>>> import numpy as np
>>> from numpy import linalg as LA
>>> np.set_printoptions(precision=1, suppress=True, linewidth=100)
>>> rd = lambda a: np.round(a, 1) + 0
>>> arr = np.load("data.npy")
>>> rd(arr)
array([[0.1, 0.1, 0. , 0.1, 0.1, 0.1, 0.1, 0.1, 0. ],
       [0.1, 0.2, 0. , 0.2, 0.1, 0.1, 0.2, 0.2, 0. ],
       [0. , 0. , 0. , 0. , 0. , 0. , 0. , 0. , 0. ],
       [0.1, 0.2, 0. , 0.2, 0.1, 0.1, 0.2, 0.2, 0. ],
       [0.1, 0.1, 0. , 0.1, 0.1, 0.1, 0.1, 0.1, 0. ],
       [0.1, 0.1, 0. , 0.1, 0.1, 0.1, 0.1, 0.1, 0. ],
       [0.1, 0.2, 0. , 0.2, 0.1, 0.1, 0.2, 0.2, 0. ],
       [0.1, 0.2, 0. , 0.2, 0.1, 0.1, 0.2, 0.2, 0. ],
       [0. , 0. , 0. , 0. , 0. , 0. , 0. , 0. , 0. ]])
>>> Uu, s, Vt = LA.svd(arr)
>>> vecs = Vt[:(s > 1e-8).sum()]
>>> rng = np.random.default_rng(224384)
>>> vec = arr[0] + -3 * arr[3] + rng.integers(2) * np.eye(9)[3]
>>> rd(vec)
array([-0.3, -0.4,  0.1, -0.4, -0.3, -0.3, -0.4, -0.4,  0. ])
>>> rd(np.diag(vecs.T @ vecs))
array([0.1, 0.2, 0. , 0.2, 0.1, 0.1, 0.2, 0.2, 0. ])
>>> np.allclose(vecs.T @ vecs @ vec, vec)
True
>>> vals, vecs = LA.eigh(arr)
>>> np.unique(vals.round(6) + 0, return_counts=True)[1]
array([8, 1])
>>> rd(vecs @ np.diag(vals) @ vecs.T)
array([[0.1, 0.1, 0. , 0.1, 0.1, 0.1, 0.1, 0.1, 0. ],
       [0.1, 0.2, 0. , 0.2, 0.1, 0.1, 0.2, 0.2, 0. ],
       [0. , 0. , 0. , 0. , 0. , 0. , 0. , 0. , 0. ],
       [0.1, 0.2, 0. , 0.2, 0.1, 0.1, 0.2, 0.2, 0. ],
       [0.1, 0.1, 0. , 0.1, 0.1, 0.1, 0.1, 0.1, 0. ],
       [0.1, 0.1, 0. , 0.1, 0.1, 0.1, 0.1, 0.1, 0. ],
       [0.1, 0.2, 0. , 0.2, 0.1, 0.1, 0.2, 0.2, 0. ],
       [0.1, 0.2, 0. , 0.2, 0.1, 0.1, 0.2, 0.2, 0. ],
       [0. , 0. , 0. , 0. , 0. , 0. , 0. , 0. , 0. ]])
>>> rd(vals.sum()), np.trace(arr)
(np.float64(1.0), np.float64(1.0))
>>> np.abs(vecs[:, -1]).round(6).argmax()
np.int64(1)
>>> (vals > 1e-8).sum(), (vals < -1e-8).sum()
(np.int64(1), np.int64(0))
>>> rd(LA.eigvalsh(arr @ arr))
array([0., 0., 0., 0., 0., 0., 0., 0., 1.])
>>> w1 = np.array([[0, -2, 3, 2, -3, 3],
...     [-1, -3, 0, -2, 3, -3],
...     [1, 2, 0, 0, 2, -3],
...     [1, 1, -2, 1, 0, -1],
...     [3, 2, 2, -1, 2, 0],
...     [-2, 2, 0, -1, -3, -2],
...     [0, 1, 0, 3, -1, -2],
...     [3, 2, 0, 1, 3, -1],
...     [1, 1, -2, 2, -2, 2]])
>>> b = np.array([-6, -8, 9, 0, 4, 2])
>>> H = np.maximum(arr @ w1 + b, 0)
>>> print((H > 0).astype(int))
[[0 0 1 1 1 1]
 [0 0 1 1 1 1]
 [0 0 1 0 1 1]
 [0 0 1 1 1 1]
 [0 0 1 1 1 1]
 [0 0 1 1 1 1]
 [0 0 1 1 1 1]
 [0 0 1 1 1 1]
 [0 0 1 0 1 1]]
>>> rd(H)
array([[0. , 0. , 9.2, 0.3, 4.3, 1.3],
       [0. , 0. , 9.3, 0.5, 4.4, 1. ],
       [0. , 0. , 8.9, 0. , 3.9, 2.3],
       [0. , 0. , 9.3, 0.5, 4.4, 1. ],
       [0. , 0. , 9.3, 0.4, 4.4, 1.2],
       [0. , 0. , 9.2, 0.3, 4.3, 1.3],
       [0. , 0. , 9.3, 0.5, 4.4, 1. ],
       [0. , 0. , 9.3, 0.5, 4.4, 1. ],
       [0. , 0. , 9. , 0. , 4. , 2.1]])
>>> LA.matrix_rank(H)
np.int64(3)
>>> rd((H > 0).mean(axis=0))
array([0. , 0. , 1. , 0.8, 1. , 1. ])
>>> cent = np.array([[-8, 4], [5, 9], [-6, -4], [-1, 0], [-2, -9], [1, 1]])
>>> (H @ cent).round(6).argmax(axis=1)
array([0, 0, 0, 0, 0, 0, 0, 0, 0])
>>> rd(H @ cent)
array([[-62.7, -74. ],
       [-64.2, -76.2],
       [-59. , -68.3],
       [-64.2, -76.2],
       [-63.5, -75.1],
       [-62.7, -74. ],
       [-64.2, -76.2],
       [-64.2, -76.2],
       [-59.7, -69.4]])
